% python3 -q
>>> import numpy as np
>>> np.set_printoptions(precision=3, suppress=True, linewidth=200)
>>> sigma = 20 * 0.7 ** np.arange(5)
>>> rng = np.random.default_rng(315700)
>>> arr = rng.normal(size=(21, 5)) * rng.permutation(sigma)
>>> arr
array([[  1.667,   4.406,  -3.427,  -2.06 ,  31.803],
       [  6.305,   8.172,  -1.058, -26.932,   7.313],
       [  1.032,   6.87 ,  -5.986,  20.737,  -2.408],
       [  7.524,  -2.021,  -3.219,  12.947,   7.451],
       [ 10.153,  -3.59 ,  -1.425,  47.384, -35.204],
       [-11.346,  -1.543,   1.433, -18.856,   5.745],
       [  6.326,   1.697,  -0.032, -11.472,  14.114],
       [  0.623,  -0.89 ,   5.094,  -0.693, -18.051],
       [  1.071, -13.516,   0.732,  -2.755,  -4.555],
       [ 12.375,   9.163,  -4.017,  -1.335, -10.348],
       [ 12.723,  17.997,  -4.294,  -3.258,  -3.884],
       [  8.546, -11.396,  -2.941,  -3.374,  17.238],
       [  5.803,  -4.514,  -1.399,  -6.324,   9.609],
       [ -4.261, -30.208,  -9.802,  14.668,  -7.349],
       [ -1.958,  -3.154,  -2.189,   8.492, -22.87 ],
       [ -2.118,   1.366,   5.661,  20.896,  -4.682],
       [  0.574,  -4.244,   3.601,  11.993,  10.936],
       [  0.762,  -3.153,   1.783,   7.953,  -8.801],
       [  1.561, -14.155,  -5.472,  -8.417,   6.854],
       [ -7.273,  -4.534,   1.445, -31.973,   3.048],
       [  2.429,   3.259,  -3.428,   3.799,  -6.965]])
>>> labels = arr[:, 4] > np.median(arr[:, 4])
>>> r0 = arr[labels].mean(axis=0) - arr[~labels].mean(axis=0)
>>> round((((arr - arr.mean(axis=0)) @ r0 > 0) == labels).mean(), 3)
np.float64(0.905)
>>> np.argsort(-np.abs(r0).round(6), kind="stable")
array([4, 3, 1, 0, 2])
>>> Ac = arr - arr.mean(axis=1)
Traceback (most recent call last):
  File "<python-input-10>", line 1, in <module>
    Ac = arr - arr.mean(axis=1)
         ~~~~^~~~~~~~~~~~~~~~~~
ValueError: operands could not be broadcast together with shapes (21,5) (21,) 
>>> Ac = arr - arr.mean(axis=0)
>>> Uu, sigma, VT = np.linalg.svd(Ac, full_matrices=False)
>>> sigma
array([90.286, 49.466, 46.211, 23.78 , 14.282])
>>> VT[0] * np.sign(VT[0, np.abs(VT[0]).argmax()])
array([ 0.056, -0.059, -0.012,  0.809, -0.582])
>>> np.linalg.matrix_rank(Ac)
np.int64(5)
>>> (np.sign(Uu[:, 0]) == np.sign(Uu[0, 0])).astype(int)
array([1, 1, 0, 0, 0, 1, 1, 0, 1, 0, 1, 1, 1, 0, 0, 0, 0, 0, 1, 1, 0])
>>> round((sigma ** 2).sum() ** 2 / (sigma ** 4).sum(), 3)
np.float64(2.357)
>>> d = np.linalg.norm(arr[:, None] - arr[None], axis=-1)
>>> d.mean(axis=1).argmax()
np.int64(4)
>>> np.unravel_index(d.round(6).argmax(), d.shape)
(np.int64(4), np.int64(19))
>>> np.linalg.matrix_rank(d ** 2)
np.int64(7)
>>> np.flatnonzero(d[7] < d.mean() / 2)
array([ 7, 14, 17, 20])
>>> (d + 1e9 * np.eye(21)).round(6).argmin(axis=1)
array([ 6,  6, 15, 16, 14, 19, 12, 14, 18, 10,  9, 12,  6,  8,  7,  2,  3, 20, 12,  5, 17])
>>> d.shape
(21, 21)
>>> labels = rng.permutation(5)
>>> out = arr[:, labels] * rng.choice([-1, 1], 5)
>>> out
array([[ -2.06 ,   1.667, -31.803,   3.427,   4.406],
       [-26.932,   6.305,  -7.313,   1.058,   8.172],
       [ 20.737,   1.032,   2.408,   5.986,   6.87 ],
       [ 12.947,   7.524,  -7.451,   3.219,  -2.021],
       [ 47.384,  10.153,  35.204,   1.425,  -3.59 ],
       [-18.856, -11.346,  -5.745,  -1.433,  -1.543],
       [-11.472,   6.326, -14.114,   0.032,   1.697],
       [ -0.693,   0.623,  18.051,  -5.094,  -0.89 ],
       [ -2.755,   1.071,   4.555,  -0.732, -13.516],
       [ -1.335,  12.375,  10.348,   4.017,   9.163],
       [ -3.258,  12.723,   3.884,   4.294,  17.997],
       [ -3.374,   8.546, -17.238,   2.941, -11.396],
       [ -6.324,   5.803,  -9.609,   1.399,  -4.514],
       [ 14.668,  -4.261,   7.349,   9.802, -30.208],
       [  8.492,  -1.958,  22.87 ,   2.189,  -3.154],
       [ 20.896,  -2.118,   4.682,  -5.661,   1.366],
       [ 11.993,   0.574, -10.936,  -3.601,  -4.244],
       [  7.953,   0.762,   8.801,  -1.783,  -3.153],
       [ -8.417,   1.561,  -6.854,   5.472, -14.155],
       [-31.973,  -7.273,  -3.048,  -1.445,  -4.534],
       [  3.799,   2.429,   6.965,   3.428,   3.259]])
>>> Uu, _, VT = np.linalg.svd(arr.T @ out)
>>> labels
array([3, 0, 4, 2, 1])
>>> np.round(np.linalg.lstsq(arr, out)[0], 3) + 0
array([[ 0.,  1.,  0.,  0.,  0.],
       [ 0.,  0.,  0.,  0.,  1.],
       [ 0.,  0.,  0., -1.,  0.],
       [ 1.,  0.,  0.,  0.,  0.],
       [ 0.,  0., -1.,  0.,  0.]])
>>> np.round(Uu @ VT, 3) + 0
array([[ 0.,  1.,  0.,  0.,  0.],
       [ 0.,  0.,  0.,  0.,  1.],
       [ 0.,  0.,  0., -1.,  0.],
       [ 1.,  0.,  0.,  0.,  0.],
       [ 0.,  0., -1.,  0.,  0.]])
